% ipython --no-banner

In [1]: import numpy as np

In [2]: import numpy.linalg as la

In [3]: np.set_printoptions(precision=3, suppress=True, linewidth=100)

In [4]: rnd = lambda a: np.round(a, 3) + 0

In [5]: m1 = np.loadtxt("case3.csv", delimiter=",")

In [6]: print(m1)
[[-3.592  2.86   0.   ]
 [-3.269  2.073  0.   ]
 [-3.11   1.725  0.   ]
 [-2.647  0.857  0.   ]
 [-2.386  0.461  0.   ]
 [-2.328  0.382  0.   ]
 [-1.592 -0.324  0.   ]
 [-1.569 -0.338  0.   ]
 [-1.566 -0.34   0.   ]
 [-1.253 -0.468  0.   ]
 [-0.027 -0.027  0.   ]
 [ 0.131  0.14   0.   ]
 [ 0.231  0.258  0.   ]
 [ 0.348  0.408  0.   ]
 [ 0.569  0.731  0.   ]
 [ 0.675  0.902  0.   ]
 [ 0.787  1.096  0.   ]
 [ 1.267  2.07   0.   ]
 [ 1.582  2.833  0.   ]
 [ 1.714  3.183  0.   ]
 [ 2.066  4.201  0.   ]
 [ 2.689  6.305  0.   ]
 [ 3.052  7.709  0.   ]
 [ 3.128  8.019  0.   ]
 [ 3.315  8.808  0.   ]]

In [7]: # looks like rank 2

In [8]: Uu, sigma, VT = la.svd(m1)

In [9]: V = VT[:(sigma > 1e-8).sum()]

In [10]: rng = np.random.default_rng(62)

In [11]: x0 = m1[21] + -1 * m1[22] + rng.integers(2) * np.eye(3)[0]

In [12]: print(x0)
[-0.363 -1.404  0.   ]

In [13]: print(rnd(V.T @ V))
[[1. 0. 0.]
 [0. 1. 0.]
 [0. 0. 0.]]

In [14]: print(la.matrix_rank(np.vstack([m1, x0])))
2

In [15]: other = np.array([[3, 0], [3, 0], [2, 1]])

In [16]: print(la.matrix_rank(m1 @ other))
1

In [17]: print(np.vstack([m1, other.T]).shape)
(27, 3)

In [18]: r0 = np.array([4, -3])

In [19]: print(np.convolve(m1[19], r0))
[ 6.856  7.59  -9.549  0.   ]

In [20]: print(rnd(np.cross(m1[19, :3], m1[20, :3])))
[0.    0.    0.624]

In [21]: print(rnd(np.correlate(m1[19], m1[20], "full")))
[ 0.     7.201 16.913  6.576  0.   ]

In [22]: Uu, sigma, VT = la.svd(m1)

In [23]: print(np.argmax(sigma[:-1] / (sigma[1:] + 1e-6)) + 1)
2

In [24]: other = Uu[:, :2] @ np.diag(sigma[:2]) @ VT[:2]

In [25]: print(rnd(np.abs(m1 - other).max()))
0.0

In [26]: print(rnd(la.norm(m1 - other) / la.norm(m1)))
0.0

In [27]: print(la.matrix_rank(m1, rtol=0.05))
2

In [28]: print(rnd(other))
[[-3.592  2.86   0.   ]
 [-3.269  2.073  0.   ]
 [-3.11   1.725  0.   ]
 [-2.647  0.857  0.   ]
 [-2.386  0.461  0.   ]
 [-2.328  0.382  0.   ]
 [-1.592 -0.324  0.   ]
 [-1.569 -0.338  0.   ]
 [-1.566 -0.34   0.   ]
 [-1.253 -0.468  0.   ]
 [-0.027 -0.027  0.   ]
 [ 0.131  0.14   0.   ]
 [ 0.231  0.258  0.   ]
 [ 0.348  0.408  0.   ]
 [ 0.569  0.731  0.   ]
 [ 0.675  0.902  0.   ]
 [ 0.787  1.096  0.   ]
 [ 1.267  2.07   0.   ]
 [ 1.582  2.833  0.   ]
 [ 1.714  3.183  0.   ]
 [ 2.066  4.201  0.   ]
 [ 2.689  6.305  0.   ]
 [ 3.052  7.709  0.   ]
 [ 3.128  8.019  0.   ]
 [ 3.315  8.808  0.   ]]

In [29]: basis = np.sign(np.array([[1, 0, 1, 0], [1, 1, 2, 2], [2, 1, 1, 2], [2, 1, 1, 0]]))

In [30]: other = (np.tril(basis, -1) + np.eye(4)) @ (np.triu(basis, 1) + np.eye(4))

In [31]: w = np.array([0, 0, 0, 1])

In [32]: mat = np.rint(other * w @ la.inv(other)) + 0

In [33]: print(mat)
[[ 0.  0.  0.  0.]
 [ 0.  0. -1.  1.]
 [ 0.  0. -2.  2.]
 [ 0.  0. -3.  3.]]

In [34]: print(rnd(la.matrix_power(mat, 3)))
[[ 0.  0.  0.  0.]
 [ 0.  0. -1.  1.]
 [ 0.  0. -2.  2.]
 [ 0.  0. -3.  3.]]

In [35]: print((mat + mat.T) / 2)
[[ 0.   0.   0.   0. ]
 [ 0.   0.  -0.5  0.5]
 [ 0.  -0.5 -2.  -0.5]
 [ 0.   0.5 -0.5  3. ]]

In [36]: print((mat - mat.T) / 2)
[[ 0.   0.   0.   0. ]
 [ 0.   0.  -0.5  0.5]
 [ 0.   0.5  0.   2.5]
 [ 0.  -0.5 -2.5  0. ]]

In [37]: print(rnd(np.abs(la.eigvals(mat)).max()))
1.0

In [38]: print(rnd(la.det(mat)))
0.0

In [39]: gram = mat.T @ mat

In [40]: print(np.diag(gram))
[ 0.  0. 14. 14.]

In [41]: print(la.matrix_rank(gram))
1

In [42]: print(rnd(la.svd(mat, compute_uv=False) ** 2))
[28.  0.  0.  0.]

In [43]: Q, _ = la.qr(np.array([[0.3, 0.0, 1.0, 1.3],
    ...:     [-0.8, 0.7, 0.6, -0.9],
    ...:     [0.9, 1.5, -0.6, 0.9],
    ...:     [-1.0, -1.2, -0.5, 0.4]]))

In [44]: X = -1 * Q

In [45]: print(rnd(X))
[[ 0.188 -0.145 -0.76  -0.605]
 [-0.502  0.82  -0.276 -0.006]
 [ 0.565  0.491  0.441 -0.496]
 [-0.627 -0.257  0.39  -0.623]]

In [46]: x0 = np.array([0, -5, -5, -5])

In [47]: print(rnd(X @ (2 * x0)))
[15.101 -5.373 -4.364  4.902]

In [48]: print(np.sign((X @ x0).round(6)))
[ 1. -1. -1.  1.]

In [49]: print(la.norm(X @ x0) <= la.norm(X, 2) * la.norm(x0) + 1e-9)
True

In [50]: print((X @ x0).argmax())
0

In [51]: print(rnd(np.einsum("ij,j->i", X, x0)))
[ 7.551 -2.687 -2.182  2.451]

In [52]: print(rnd(X * x0))
[[ 0.     0.726  3.798  3.026]
 [ 0.    -4.098  1.382  0.029]
 [ 0.    -2.455 -2.205  2.478]
 [ 0.     1.286 -1.95   3.115]]

In [53]: z = rng.permutation(4)

In [54]: other = X[:, z] * rng.choice([-1, 1], 4)

In [55]: print(rnd(other))
[[ 0.188  0.76   0.605  0.145]
 [-0.502  0.276  0.006 -0.82 ]
 [ 0.565 -0.441  0.496 -0.491]
 [-0.627 -0.39   0.623  0.257]]

In [56]: Uu, _, VT = la.svd(X.T @ other)

In [57]: print(rnd(Uu @ VT))
[[ 1.  0.  0.  0.]
 [ 0.  0.  0. -1.]
 [ 0. -1.  0.  0.]
 [ 0.  0. -1.  0.]]

In [58]: th = np.radians(15)

In [59]: R = np.eye(4)

In [60]: R[1, 1] = R[0, 0] = np.cos(th)

In [61]: R[1, 0], R[0, 1] = -np.sin(th), np.sin(th)

In [62]: print(rnd(R))
[[ 0.966  0.259  0.     0.   ]
 [-0.259  0.966  0.     0.   ]
 [ 0.     0.     1.     0.   ]
 [ 0.     0.     0.     1.   ]]

In [63]: other = X @ R.T

In [64]: print(rnd(other))
[[ 0.144 -0.189 -0.76  -0.605]
 [-0.273  0.922 -0.276 -0.006]
 [ 0.673  0.328  0.441 -0.496]
 [-0.673 -0.086  0.39  -0.623]]

In [65]: print(np.allclose(X @ X.T, other @ other.T))
True

In [66]: print(rnd(la.det(R)), rnd(np.trace(R)))
1.0 3.932

In [67]: print(rnd(np.einsum("ij,ji->", X, X)))
0.682

In [68]: print(rnd(la.eigvals(X)))
[-1.   +0.j     0.413+0.911j  0.413-0.911j  1.   +0.j   ]

In [69]: x0 = np.array([1, -5, 3, -5])

In [70]: print(rnd(np.sort(np.abs(np.degrees(np.angle(la.eigvals(X)))))))
[  0.     65.612  65.612 180.   ]

In [71]: print(rnd(la.det(X)))
-1.0

In [72]: print(rnd(X.T @ (X @ x0)))
[ 1. -5.  3. -5.]

In [73]: M = np.load("a.npy")

In [74]: print(M)
[[5. 0. 4.]
 [0. 5. 0.]
 [4. 0. 5.]]

In [75]: other = M + rng.integers(-2, 3, (3, 2)) @ rng.integers(-2, 3, (2, 3))

In [76]: print(other)
[[ 7. -1.  6.]
 [ 4.  4.  5.]
 [ 4. -2.  3.]]

In [77]: print(other - M)
[[ 2. -1.  2.]
 [ 4. -1.  5.]
 [ 0. -2. -2.]]

In [78]: print(M @ M)
[[41.  0. 40.]
 [ 0. 25.  0.]
 [40.  0. 41.]]

In [79]: print(np.flatnonzero(la.matrix_power((M != 0) + (M.T != 0) + np.eye(3), 3)[2]))
[0 2]

In [80]: w, V = la.eigh(M)

In [81]: x0 = np.array([3, -2, 3])

In [82]: print(rnd(V * np.maximum(w, 0) @ V.T))
[[5. 0. 4.]
 [0. 5. 0.]
 [4. 0. 5.]]

In [83]: print(rnd(la.eigvalsh(M[1:, 1:])))
[5. 5.]

In [84]: print(np.abs(M).sum(axis=1).max(), np.abs(w).max())
9.0 9.0

In [85]: print(rnd(V * np.abs(w) @ V.T))
[[5. 0. 4.]
 [0. 5. 0.]
 [4. 0. 5.]]

In [86]: print(x0 @ M @ x0)
182.0

In [87]: arr = np.load("m.npy")

In [88]: print(arr)
[[-16 -20 -28 -16]
 [ 12  24  39  12]
 [ 36  30  33  36]]

In [89]: T = np.stack([arr, -2 * arr, arr[::-1]])

In [90]: print(np.einsum("bij,cij->bc", T, T))
[[  8662 -17324  -2967]
 [-17324  34648   5934]
 [ -2967   5934   8662]]

In [91]: print(rnd(la.norm(T, axis=(1, 2))))
[ 93.07 186.14  93.07]

In [92]: print(la.matrix_rank(T))
[2 2 2]

In [93]: Uu, sigma, VT = la.svd(arr)

In [94]: V = VT[:(sigma > 1e-8).sum()]

In [95]: x0 = arr[0] + 3 * arr[2] + rng.integers(2) * np.eye(4)[1]

In [96]: print(x0)
[92. 71. 71. 92.]

In [97]: print(la.matrix_rank(np.vstack([arr, x0])))
3

In [98]: print(np.allclose(V.T @ V @ x0, x0))
False

In [99]: print(rnd(np.trace(la.pinv(arr) @ arr)))
2.0

In [100]: print(la.lstsq(arr[:-1].T, arr[-1])[2])
2

In [101]: print(np.allclose(arr[:-1].T @ la.lstsq(arr[:-1].T, arr[-1])[0], arr[-1]))
True

In [102]: rank = la.matrix_rank(arr)

In [103]: print(rank)
2

In [104]: null = la.svd(arr)[2][rank:].T

In [105]: print(np.allclose(arr @ null, 0))
True

In [106]: print([int(la.matrix_rank(arr[:i])) for i in range(1, len(arr) + 1)])
[1, 2, 2]

In [107]: print(rnd(arr @ null))
[[0. 0.]
 [0. 0.]
 [0. 0.]]

In [108]: print(rnd(null @ null.T))
[[ 0.527 -0.142  0.071 -0.473]
 [-0.142  0.757 -0.379 -0.142]
 [ 0.071 -0.379  0.189  0.071]
 [-0.473 -0.142  0.071  0.527]]

In [109]: print(la.matrix_rank(arr.T @ arr), la.matrix_rank(arr @ arr.T))
2 2

In [110]: print([int(la.matrix_rank(np.delete(arr, i, axis=0))) for i in range(3)])
[2, 2, 2]

In [111]: Uu, sigma, VT = la.svd(arr)

In [112]: print(np.argmax(sigma[:-1] / (sigma[1:] + 1e-6)) + 1)
2

In [113]: other = Uu[:, :2] @ np.diag(sigma[:2]) @ VT[:2]

In [114]: print(rnd(la.norm(arr - other, 2)), rnd(sigma[2]))
0.0 0.0

In [115]: print(la.matrix_rank(other))
2

In [116]: print(la.matrix_rank(arr, rtol=0.05))
2

In [117]: E = np.load("dump.npy")

In [118]: print(E)
[[1 0 0 0]
 [4 1 0 0]
 [9 6 1 0]
 [4 7 7 1]]

In [119]: # triangular

In [120]: other = np.array([[0, 7], [4, -2]])

In [121]: basis = np.kron(other, E)

In [122]: print(rnd(la.norm(basis, 2)), rnd(la.norm(other, 2) * la.norm(E, 2)))
107.871 107.871

In [123]: print(la.matrix_rank(basis))
8

In [124]: print(rnd(la.norm(E, axis=1)))
[ 1.     4.123 10.863 10.724]

In [125]: print(rnd(la.norm(E, 1)), rnd(la.norm(E, np.inf)))
18.0 19.0

In [126]: print(rnd(la.norm(E, axis=0)))
[10.677  9.274  7.071  1.   ]

In [127]: print(rnd(la.norm(E, 2)))
14.591

In [128]: print(E[3] @ E[2])
85

In [129]: print(rnd(la.norm(E) ** 2 / la.norm(E, 2) ** 2))
1.179

In [130]: print(rnd(la.norm(E[3], 1)), rnd(la.norm(E[3], np.inf)))
19.0 7.0

In [131]: print(rnd(la.norm(E[3] - E[2])))
7.937

In [132]: print(la.norm(E, axis=1).argmax())
2

In [133]: r0 = np.array([0, 1, 3])

In [134]: print(np.cross(E[3, :3], E[2, :3]))
[-35  59 -39]

In [135]: print(rnd(np.sort(la.eigvals(E))))
[1. 1. 1. 1.]

In [136]: print((E - E.T) / 2)
[[ 0.  -2.  -4.5 -2. ]
 [ 2.   0.  -3.  -3.5]
 [ 4.5  3.   0.  -3.5]
 [ 2.   3.5  3.5  0. ]]

In [137]: print((E + E.T) / 2)
[[1.  2.  4.5 2. ]
 [2.  1.  3.  3.5]
 [4.5 3.  1.  3.5]
 [2.  3.5 3.5 1. ]]

In [138]: print(np.trace(E))
4

In [139]: print(np.allclose(E, E.T))
False

In [140]: print(rnd(np.abs(la.eigvals(E)).max()))
1.0

In [141]: print(rnd(la.det(E)))
1.0

In [142]: print(la.matrix_power(E, 4))
[[   1    0    0    0]
 [  16    1    0    0]
 [ 180   24    1    0]
 [1234  280   28    1]]

In [143]: print(rnd(np.sort(np.abs(la.eigvals(E)))))
[1. 1. 1. 1.]

In [144]: assert E == E.T
---------------------------------------------------------------------------
ValueError                                Traceback (most recent call last)
Cell In[144], line 1
----> 1 assert E == E.T

ValueError: The truth value of an array with more than one element is ambiguous. Use a.any() or a.all()

In [145]: feats = np.load("test2.npy")

In [146]: print(feats)
[[ 4  5  1]
 [ 4  5  1]
 [ 1  2 -2]
 [ 5  6  2]]

In [147]: # rows 0 and 1 are equal

In [148]: rank = la.matrix_rank(feats)

In [149]: print(rank)
2

In [150]: null = la.svd(feats)[2][rank:].T

In [151]: print([int(la.matrix_rank(feats[:, :j + 1])) for j in range(3)])
[1, 2, 2]

In [152]: print(null.shape)
(3, 1)

In [153]: print(rnd(null[:, 0] / null[np.abs(null[:, 0]).round(6).argmax(), 0]))
[ 1.   -0.75 -0.25]

In [154]: print([int(la.matrix_rank(np.delete(feats, i, axis=0))) for i in range(4)])
[2, 2, 2, 2]

In [155]: print(np.allclose(feats @ null, 0))
True

In [156]: Uu, sigma, VT = la.svd(feats)

In [157]: print(rnd(sigma))
[12.322  2.483  0.   ]

In [158]: other = Uu[:, :2] @ np.diag(sigma[:2]) @ VT[:2]

In [159]: print(la.matrix_rank(feats, rtol=0.05))
2

In [160]: print(rnd(other))
[[ 4.  5.  1.]
 [ 4.  5.  1.]
 [ 1.  2. -2.]
 [ 5.  6.  2.]]

In [161]: print(la.matrix_rank(other))
2
